$ ipython --no-banner

In [1]: import numpy as np

In [2]: np.set_printoptions(precision=3, suppress=True, linewidth=100)

In [3]: rnd = lambda a: np.round(a, 3) + 0

In [4]: K = 0.7 ** np.abs(np.subtract.outer(np.arange(6), np.arange(6)))

In [5]: rnd(K)
Out[5]: 
array([[1.   , 0.7  , 0.49 , 0.343, 0.24 , 0.168],
       [0.7  , 1.   , 0.7  , 0.49 , 0.343, 0.24 ],
       [0.49 , 0.7  , 1.   , 0.7  , 0.49 , 0.343],
       [0.343, 0.49 , 0.7  , 1.   , 0.7  , 0.49 ],
       [0.24 , 0.343, 0.49 , 0.7  , 1.   , 0.7  ],
       [0.168, 0.24 , 0.343, 0.49 , 0.7  , 1.   ]])

In [6]: # symmetric, so the eigenvalues are real

In [7]: vals, evecs = np.linalg.eigh(K)

In [8]: rnd(np.linalg.eigvalsh(K @ K))
Out[8]: array([ 0.035,  0.052,  0.106,  0.32 ,  1.627, 11.673])

In [9]: rng = np.random.default_rng(141310)

In [10]: idx = rng.permutation(6)

In [11]: idx
Out[11]: array([0, 5, 3, 1, 4, 2])

In [12]: out = K[idx][:, idx]

In [13]: rnd(out)
Out[13]: 
array([[1.   , 0.168, 0.343, 0.7  , 0.24 , 0.49 ],
       [0.168, 1.   , 0.49 , 0.24 , 0.7  , 0.343],
       [0.343, 0.49 , 1.   , 0.49 , 0.7  , 0.7  ],
       [0.7  , 0.24 , 0.49 , 1.   , 0.343, 0.7  ],
       [0.24 , 0.7  , 0.7  , 0.343, 1.   , 0.49 ],
       [0.49 , 0.343, 0.7  , 0.7  , 0.49 , 1.   ]])

In [14]: np.trace(out)
Out[14]: np.float64(6.0)

In [15]: rnd(np.sort(np.abs(np.linalg.eigvals(out))))
Out[15]: array([0.188, 0.229, 0.325, 0.566, 1.276, 3.417])

In [16]: vec = np.array([5, 1, 0, 0, 2, 1])

In [17]: h1 = np.maximum(K @ vec, 0)

In [18]: rnd(h1)
Out[18]: array([6.348, 5.426, 4.473, 4.095, 4.244, 3.48 ])

In [19]: rnd(np.maximum(K @ vec, 0) - np.maximum(-K @ vec, 0))
Out[19]: array([6.348, 5.426, 4.473, 4.095, 4.244, 3.48 ])

In [20]: rnd(K.T @ h1)
Out[20]: array([15.347, 17.299, 17.522, 16.738, 15.123, 12.361])

In [21]: rnd(np.maximum(K @ (3 * vec), 0))
Out[21]: array([19.045, 16.278, 13.419, 12.285, 12.73 , 10.441])

In [22]: vec = np.ones(6)

In [23]: for _ in range(5):
    ...:     vec = K @ vec
    ...:     vec /= np.linalg.norm(vec)
    ...:     print(round(vec @ K @ vec, 3))
    ...: 
3.416
3.417
3.417
3.417
3.417

In [24]: rnd(vec)
Out[24]: array([0.343, 0.417, 0.456, 0.456, 0.417, 0.343])

In [25]: rnd(np.linalg.eigvalsh(K)[-1])
Out[25]: np.float64(3.417)

In [26]: t = np.radians(36)

In [27]: R = np.eye(6)

In [28]: R[3, 3] = R[2, 2] = np.cos(t)

In [29]: R[3, 2], R[2, 3] = -np.sin(t), np.sin(t)

In [30]: rnd(R)
Out[30]: 
array([[ 1.   ,  0.   ,  0.   ,  0.   ,  0.   ,  0.   ],
       [ 0.   ,  1.   ,  0.   ,  0.   ,  0.   ,  0.   ],
       [ 0.   ,  0.   ,  0.809,  0.588,  0.   ,  0.   ],
       [ 0.   ,  0.   , -0.588,  0.809,  0.   ,  0.   ],
       [ 0.   ,  0.   ,  0.   ,  0.   ,  1.   ,  0.   ],
       [ 0.   ,  0.   ,  0.   ,  0.   ,  0.   ,  1.   ]])

In [31]: out = K @ R.T

In [32]: rnd(np.linalg.det(R)), rnd(np.trace(R))
Out[32]: (np.float64(1.0), np.float64(5.618))

In [33]: rnd(np.linalg.svd(K, compute_uv=False)), rnd(np.linalg.svd(out, compute_uv=False))
Out[33]: 
(array([3.417, 1.276, 0.566, 0.325, 0.229, 0.188]),
 array([3.417, 1.276, 0.566, 0.325, 0.229, 0.188]))
